$ ipython --no-banner

In [1]: import numpy as np

In [2]: import numpy.linalg as la

In [3]: np.set_printoptions(suppress=True, linewidth=100)

In [4]: X = np.load("a.npy")

In [5]: print(X)
[[0 0 1 0 1]
 [0 0 1 0 1]
 [1 1 0 0 0]
 [0 0 0 0 0]
 [1 1 0 0 0]]

In [6]: print(np.trace(X @ X @ X) // 6)
0

In [7]: print(X @ X)
[[2 2 0 0 0]
 [2 2 0 0 0]
 [0 0 2 0 2]
 [0 0 0 0 0]
 [0 0 2 0 2]]

In [8]: print(X.sum(axis=0))
[2 2 2 0 2]

In [9]: Lm = np.diag(X.sum(axis=1)) - X

In [10]: print(Lm)
[[ 2  0 -1  0 -1]
 [ 0  2 -1  0 -1]
 [-1 -1  2  0  0]
 [ 0  0  0  0  0]
 [-1 -1  0  0  2]]

In [11]: print(round(la.det(Lm[1:, 1:])))
0

In [12]: C2 = X.T @ X

In [13]: print(np.round(la.svd(X, compute_uv=False) ** 2, 3) + 0)
[4. 4. 0. 0. 0.]

In [14]: print(np.allclose(C2, C2.T))
True

In [15]: print(np.diag(C2))
[2 2 2 0 2]

In [16]: print(np.trace(C2), (X ** 2).sum())
8 8

In [17]: print(la.matrix_rank(C2))
2

In [18]: print(np.round(la.eigvalsh(C2)[::-1], 3))
[4. 4. 0. 0. 0.]

In [19]: data = np.load("run5.npy")

In [20]: print(data)
[[ -2.973  -0.658   1.579   0.47 ]
 [  4.651   0.993  -3.163   0.273]
 [  1.813   0.524  -1.286   0.355]
 [  5.476   2.238  -3.191  -0.171]
 [  1.723   0.646  -0.936   0.029]
 [-13.968  -4.403   8.918   0.148]
 [  3.128   0.874  -1.79   -0.196]
 [ -8.42   -2.479   5.84   -0.337]
 [  0.643  -0.015  -0.991  -0.222]
 [  8.347   3.09   -5.299   0.001]
 [ -1.705  -0.544   1.379   0.042]
 [  4.342   1.267  -2.637   0.243]
 [-17.855  -6.051  11.898   0.047]
 [-16.333  -5.452  10.92    0.083]
 [ 11.72    3.729  -8.688  -0.347]
 [ -0.438   0.125   0.264  -0.69 ]
 [ 12.089   3.821  -8.193  -0.057]
 [  3.176   1.027  -2.372  -0.111]
 [ 10.812   3.558  -7.496   0.363]
 [ -5.03   -1.98    2.997   0.262]
 [ -7.344  -2.699   4.333   0.431]
 [ 14.782   4.717  -9.522   0.176]
 [  0.594   0.187  -0.694  -0.116]
 [ -2.89   -0.775   1.639   0.131]
 [  7.59    2.505  -4.644   0.314]
 [ 21.94    7.684 -14.687   0.691]
 [  4.772   1.73   -2.916   0.082]]

In [21]: print(la.cond(data) > 100)
False

In [22]: print(np.argsort(-la.norm(data, axis=0).round(6), kind="stable")[:3])
[0 2 1]
